>>> import numpy as np
>>> import numpy.linalg as la
>>> np.set_printoptions(precision=2, suppress=True, linewidth=200)
>>> K = np.load("w.npy")
>>> K
array([[ 0.3, -1.1,  1.6, 10. ,  1. , -1.5,  0.2,  0.1,  1.1,  1.6,  0. , -1.2],
       [ 1.6,  0.1, -0.5, -6. ,  0.5, -1.9, -1.5,  0.5,  0.3, -0.1, -0.4, -0.4],
       [ 0.7,  0.9, -1. , -7. , -0.2,  1.3,  1. ,  0.8, -0.4, -0.3, -0.7,  2.5],
       [ 0.1, -0.7,  0. ,  1. , -0.1, -1. ,  0.9,  0.5, -0.3,  0.5, -0.6, -0.3],
       [-0.7, -1. , -0.7,  2. ,  0.6,  1.7,  0.2, -0.4, -0.8,  1.8, -0.4, -0.5]])
>>> ang = np.radians(180)
>>> R = np.eye(12)
>>> R[2, 2] = R[11, 11] = np.cos(ang)
>>> R[2, 11], R[11, 2] = -np.sin(ang), np.sin(ang)
>>> R.round(2) + 0
array([[ 1.,  0.,  0.,  0.,  0.,  0.,  0.,  0.,  0.,  0.,  0.,  0.],
       [ 0.,  1.,  0.,  0.,  0.,  0.,  0.,  0.,  0.,  0.,  0.,  0.],
       [ 0.,  0., -1.,  0.,  0.,  0.,  0.,  0.,  0.,  0.,  0.,  0.],
       [ 0.,  0.,  0.,  1.,  0.,  0.,  0.,  0.,  0.,  0.,  0.,  0.],
       [ 0.,  0.,  0.,  0.,  1.,  0.,  0.,  0.,  0.,  0.,  0.,  0.],
       [ 0.,  0.,  0.,  0.,  0.,  1.,  0.,  0.,  0.,  0.,  0.,  0.],
       [ 0.,  0.,  0.,  0.,  0.,  0.,  1.,  0.,  0.,  0.,  0.,  0.],
       [ 0.,  0.,  0.,  0.,  0.,  0.,  0.,  1.,  0.,  0.,  0.,  0.],
       [ 0.,  0.,  0.,  0.,  0.,  0.,  0.,  0.,  1.,  0.,  0.,  0.],
       [ 0.,  0.,  0.,  0.,  0.,  0.,  0.,  0.,  0.,  1.,  0.,  0.],
       [ 0.,  0.,  0.,  0.,  0.,  0.,  0.,  0.,  0.,  0.,  1.,  0.],
       [ 0.,  0.,  0.,  0.,  0.,  0.,  0.,  0.,  0.,  0.,  0., -1.]])
>>> Y = K @ R.T
>>> Y.round(2) + 0
array([[ 0.3, -1.1, -1.6, 10. ,  1. , -1.5,  0.2,  0.1,  1.1,  1.6,  0. ,  1.2],
       [ 1.6,  0.1,  0.5, -6. ,  0.5, -1.9, -1.5,  0.5,  0.3, -0.1, -0.4,  0.4],
       [ 0.7,  0.9,  1. , -7. , -0.2,  1.3,  1. ,  0.8, -0.4, -0.3, -0.7, -2.5],
       [ 0.1, -0.7,  0. ,  1. , -0.1, -1. ,  0.9,  0.5, -0.3,  0.5, -0.6,  0.3],
       [-0.7, -1. ,  0.7,  2. ,  0.6,  1.7,  0.2, -0.4, -0.8,  1.8, -0.4,  0.5]])
>>> np.abs(Y - K).max(axis=0)
array([0. , 0. , 3.2, 0. , 0. , 0. , 0. , 0. , 0. , 0. , 0. , 5. ])
>>> np.allclose(K @ K.T, Y @ Y.T)
True
>>> round(la.det(R), 2), np.trace(R)
(np.float64(1.0), np.float64(8.0))
>>> np.allclose(la.norm(K, axis=1), la.norm(Y, axis=1))
True
>>> blk = np.stack([K, 5 * K, K[::-1]])
>>> (blk @ K.T).shape
(3, 5, 5)
>>> la.matrix_rank(blk)
array([5, 5, 5])
>>> la.matrix_rank(blk.reshape(3, -1))
np.int64(2)
>>> la.norm(blk, axis=(1, 2))
array([15.42, 77.09, 15.42])
>>> np.count_nonzero(K)
np.int64(58)
>>> np.abs(K).max()
np.float64(10.0)
>>> round(float(la.norm(K)), 2)
15.42
>>> np.unravel_index(np.abs(K).argmax(), K.shape)
(np.int64(0), np.int64(3))
>>> np.round(K.sum(axis=1), 2) + 0
array([12.1, -7.8, -2.4,  0. ,  1.8])
>>> np.diff(K, axis=0)
array([[  1.3,   1.2,  -2.1, -16. ,  -0.5,  -0.4,  -1.7,   0.4,  -0.8,  -1.7,  -0.4,   0.8],
       [ -0.9,   0.8,  -0.5,  -1. ,  -0.7,   3.2,   2.5,   0.3,  -0.7,  -0.2,  -0.3,   2.9],
       [ -0.6,  -1.6,   1. ,   8. ,   0.1,  -2.3,  -0.1,  -0.3,   0.1,   0.8,   0.1,  -2.8],
       [ -0.8,  -0.3,  -0.7,   1. ,   0.7,   2.7,  -0.7,  -0.9,  -0.5,   1.3,   0.2,  -0.2]])
